>>> import numpy as np
>>> import numpy.linalg as la
>>> np.set_printoptions(precision=2, suppress=True, linewidth=160, legacy="1.25")
>>> A = np.array([[-0.98, -5.0, 0.0, 3.0],
...     [-2.0, -1.98, 4.0, -3.0],
...     [4.0, 0.0, 2.02, 4.0],
...     [-1.0, -5.0, 0.0, 3.02]])
>>> A
array([[-0.98, -5.  ,  0.  ,  3.  ],
       [-2.  , -1.98,  4.  , -3.  ],
       [ 4.  ,  0.  ,  2.02,  4.  ],
       [-1.  , -5.  ,  0.  ,  3.02]])
>>> round(float(la.det(A.T)), 2)
-4.37
>>> np.poly(A)
array([  1.  ,  -2.08, -28.88, 219.16,  -4.37])
>>> la.eigvals(A)
array([-6.84+0.j  ,  0.02+0.j  ,  4.45+3.49j,  4.45-3.49j])
>>> round(float(la.det(2 * A)), 2), np.round(la.det(A), 2)
(-69.95, -4.37)
>>> Q, R = la.qr(A)
>>> Q.shape, R.shape
((4, 4), (4, 4))
>>> np.allclose(A, A.T)
False
>>> la.matrix_power(A, 3)
array([[-108.52, -145.01,  -41.2 ,    8.26],
       [ -88.5 , -216.26,  116.  ,    9.42],
       [  64.  ,  -82.4 , -151.76,  233.92],
       [-108.52, -145.01,  -41.2 ,    8.26]])
>>> (A + A.T) / 2
array([[-0.98, -3.5 ,  2.  ,  1.  ],
       [-3.5 , -1.98,  2.  , -4.  ],
       [ 2.  ,  2.  ,  2.02,  2.  ],
       [ 1.  , -4.  ,  2.  ,  3.02]])
>>> np.allclose(A @ A.T, A.T @ A)
False
>>> np.sort(np.abs(la.eigvals(A)))
array([0.02, 5.65, 5.65, 6.84])
>>> round(np.abs(la.eigvals(A)).max(), 2)
6.84
>>> la.determinant(A)
Traceback (most recent call last):
  File "<python-input-17>", line 1, in <module>
    la.determinant(A)
    ^^^^^^^^^^^^^^
AttributeError: module 'numpy.linalg' has no attribute 'determinant'
>>> left, s, Vt = la.svd(A)
>>> np.argmax(s[:-1] / (s[1:] + 1e-6)) + 1
3
>>> s
array([8.58, 6.73, 4.49, 0.02])
>>> out = left[:, :3] @ np.diag(s[:3]) @ Vt[:3]
>>> round(float(la.norm(A - out, 2)), 2), round(s[3], 2)
(0.02, 0.02)
>>> la.matrix_rank(A, rtol=0.05)
3
>>> out.round(2) + 0
array([[-0.99, -4.99,  0.  ,  3.01],
       [-2.  , -1.98,  4.  , -3.  ],
       [ 4.  ,  0.  ,  2.02,  4.  ],
       [-0.99, -5.01,  0.  ,  3.01]])
>>> la.matrix_rank(out)
3
>>> m1 = np.load("w.npy")
>>> m1
array([[-7,  6, -8, -2, -4,  0, -3],
       [ 0, -1,  4,  2, -2, -7, -2],
       [ 0,  0, -4, -1,  6,  1,  2],
       [ 0,  0,  0,  7, -3, -2, -3],
       [ 0,  0,  0,  0,  8,  7,  2],
       [ 0,  0,  0,  0,  0,  5, -8],
       [ 0,  0,  0,  0,  0,  0,  4]])
>>> out = np.array([[-3, -4, 1],
...     [4, 2, -1],
...     [3, -4, -4],
...     [4, 2, -4],
...     [1, 5, -3],
...     [-2, 1, 5],
...     [4, 1, 2]])
>>> out @ m1
Traceback (most recent call last):
  File "<python-input-29>", line 1, in <module>
    out @ m1
    ~~~~^~~~
ValueError: matmul: Input operand 1 has a mismatch in its core dimension 0, with gufunc signature (n?,k),(k,m?)->(n?,m?) (size 7 is different from 3)
>>> out.T @ m1.T
array([[ -3,  20,  -4,  17,   2, -42,  16],
       [ 45, -33,  47,  -6,  49,  -3,   4],
       [ 33, -56,  11, -35,  15,   9,   8]])
>>> la.matrix_rank(np.vstack([m1, out.T]))
7
>>> np.einsum("ik,kj->ij", m1, out)
array([[ -3,  45,  33],
       [ 20, -33, -56],
       [ -4,  47,  11],
       [ 17,  -6, -35],
       [  2,  49,  15],
       [-42,  -3,   9],
       [ 16,   4,   8]])
>>> np.einsum("ij,ij->i", m1, m1)
array([178,  78,  58,  71, 117,  89,  16])
>>> m1 @ out
array([[ -3,  45,  33],
       [ 20, -33, -56],
       [ -4,  47,  11],
       [ 17,  -6, -35],
       [  2,  49,  15],
       [-42,  -3,   9],
       [ 16,   4,   8]])
>>> np.vstack([m1, out.T]).shape
(10, 7)
>>> np.einsum("ik,kj->ji", m1, out)
array([[ -3,  20,  -4,  17,   2, -42,  16],
       [ 45, -33,  47,  -6,  49,  -3,   4],
       [ 33, -56,  11, -35,  15,   9,   8]])
